% python3 -q
>>> import numpy as np
>>> import numpy.linalg as la
>>> np.set_printoptions(precision=1, suppress=True, linewidth=100, sign=" ")
>>> W0 = np.loadtxt("mat.csv", delimiter=",")
>>> W0
array([[-18.,  -7.,  -1., -11.],
       [  0.,  -1.,  -1.,   7.],
       [  6.,   2.,   0.,   6.]])
>>> # null space of dimension 2
>>> Y = W0[0, 0] * W0[1:] - np.outer(W0[1:, 0], W0[0])
>>> Y
array([[   0.,   18.,   18., -126.],
       [   0.,    6.,    6.,  -42.]])
>>> la.matrix_rank(Y), la.matrix_rank(W0)
(np.int64(1), np.int64(2))
>>> Y = W0 / np.sqrt((W0 ** 2).mean(axis=1, keepdims=True))
>>> Y[0]
array([-1.6, -0.6, -0.1, -1. ])
>>> left, sigma, VT = la.svd(W0)
>>> evecs = VT[:(sigma > 1e-8).sum()]
>>> rng = np.random.default_rng(5824)
>>> x = W0[1] + 3 * W0[0] + rng.integers(2) * np.eye(4)[0]
>>> x
array([-54., -22.,  -4., -26.])
>>> np.allclose(evecs.T @ evecs @ x, x)
True
>>> la.matrix_rank(np.vstack([W0, x]))
np.int64(2)
>>> np.round(evecs.T @ evecs, 1) + 0
array([[ 0.8,  0.4,  0.1,  0.1],
       [ 0.4,  0.2,  0.1, -0.1],
       [ 0.1,  0.1,  0. , -0.1],
       [ 0.1, -0.1, -0.1,  1. ]])
>>> round(float(la.norm(x - evecs.T @ evecs @ x)), 1)
0.0
>>> round(np.trace(la.pinv(W0) @ W0), 1)
np.float64(2.0)
>>> np.abs(np.diag(la.qr(W0)[1])) > 1e-9
array([ True,  True, False])
>>> np.unique(W0.round(6), axis=0).shape
(3, 4)
>>> mat = np.loadtxt("sample3.csv", delimiter=",")
>>> mat
array([[-1.4,  0.6,  5.3],
       [-0.8,  0.2,  3.3],
       [-1.4, -0.4,  2. ],
       [-1.2,  0.1,  3.1],
       [-0.8, -1.2, -0.3],
       [-1.2,  0.4,  4. ],
       [ 0.1, -1.9, -2.6],
       [-1.6,  1. ,  5.7],
       [-0.5, -0.9, -0.7],
       [-1. , -2. ,  0.9],
       [-0.9, -2.8, -3.3],
       [-0.3, -2.3, -2.8],
       [-1.3, -2.9, -2.6],
       [-0.1, -2.9, -3.2],
       [-0.6, -2.1, -0.7],
       [ 0. ,  1. ,  1.7],
       [-0.6, -3.8, -4.7],
       [ 0.4, -3.3, -6.8],
       [ 0. ,  0.6,  1.8],
       [-1.1, -2.9, -1. ],
       [-0.9, -2.4, -2.4],
       [ 0.5, -2.5, -4.3]])
>>> Xc = mat - mat.mean(axis=0)
>>> evecs = la.svd(Xc)[2][:2]
>>> Y = Xc - Xc @ evecs.T @ evecs
>>> Y.std(axis=0)
array([ 0.2,  0.1,  0.1])
>>> la.norm(Y, axis=1).round(6).argmax()
np.int64(9)
>>> np.round(np.cov(Xc @ evecs.T, rowvar=False), 1) + 0
array([[ 13.7,   0. ],
       [  0. ,   0.6]])
